$ python3 -q
>>> import numpy as np
>>> np.set_printoptions(suppress=True, linewidth=120)
>>> def rd(a):
...     return np.round(a, 2) + 0
... 
>>> X = np.array([[6, 4, -5], [9, -5, -3], [1, -8, 5], [-1, 6, -3]])
>>> X
array([[ 6,  4, -5],
       [ 9, -5, -3],
       [ 1, -8,  5],
       [-1,  6, -3]])
>>> q = X.astype(float).copy()
>>> for j in range(3):
...     q[:, j] -= q[:, :j] @ (q[:, :j].T @ q[:, j])
...     q[:, j] /= np.linalg.norm(q[:, j])
... 
>>> rd(q)
array([[ 0.55,  0.5 ,  0.63],
       [ 0.83, -0.21, -0.49],
       [ 0.09, -0.67,  0.6 ],
       [-0.09,  0.5 , -0.02]])
>>> rd(q.T @ X)
array([[10.91, -3.21, -4.49],
       [ 0.  , 11.43, -6.77],
       [ 0.  ,  0.  ,  1.41]])
>>> Uu, s, Vh = np.linalg.svd(X)
>>> rd(s)
array([13.35, 12.19,  1.08])
>>> other = Uu[:, :2] @ np.diag(s[:2]) @ Vh[:2]
>>> rd(np.linalg.norm(X - other) / np.linalg.norm(X))
np.float64(0.06)
>>> rd(np.abs(X - other).max())
np.float64(0.56)
>>> np.linalg.matrix_rank(X, rtol=0.05)
np.int64(3)
>>> other = X / np.linalg.norm(X, axis=1, keepdims=True)
>>> gram = other @ other.T
>>> rd(gram)
array([[ 1.  ,  0.52, -0.61,  0.55],
       [ 0.52,  1.  ,  0.33, -0.41],
       [-0.61,  0.33,  1.  , -0.99],
       [ 0.55, -0.41, -0.99,  1.  ]])
>>> rd(gram[3])
array([ 0.55, -0.41, -0.99,  1.  ])
>>> (np.abs(gram) > 0.9).astype(int)
array([[1, 0, 0, 0],
       [0, 1, 0, 0],
       [0, 0, 1, 1],
       [0, 0, 1, 1]])
>>> np.argwhere(np.triu(np.abs(gram) > 0.95, 1))
array([[2, 3]])
>>> rd(np.linalg.norm(other, axis=1))
array([1., 1., 1., 1.])
>>> (gram - 2 * np.eye(4)).round(6).argmax(axis=1)
array([3, 0, 1, 0])
>>> np.argsort(-np.linalg.norm(X, axis=0).round(6), kind="stable")[:3]
array([1, 0, 2])
>>> np.linalg.matrix_rank(X, rtol=0.1)
np.int64(2)
>>> rd(np.abs(np.linalg.svd(X)[2][-1]))
array([0.45, 0.46, 0.76])
>>> rd(np.linalg.norm(X, 2) / np.linalg.norm(X))
np.float64(0.74)
>>> np.linalg.cond(X) > 100
np.False_
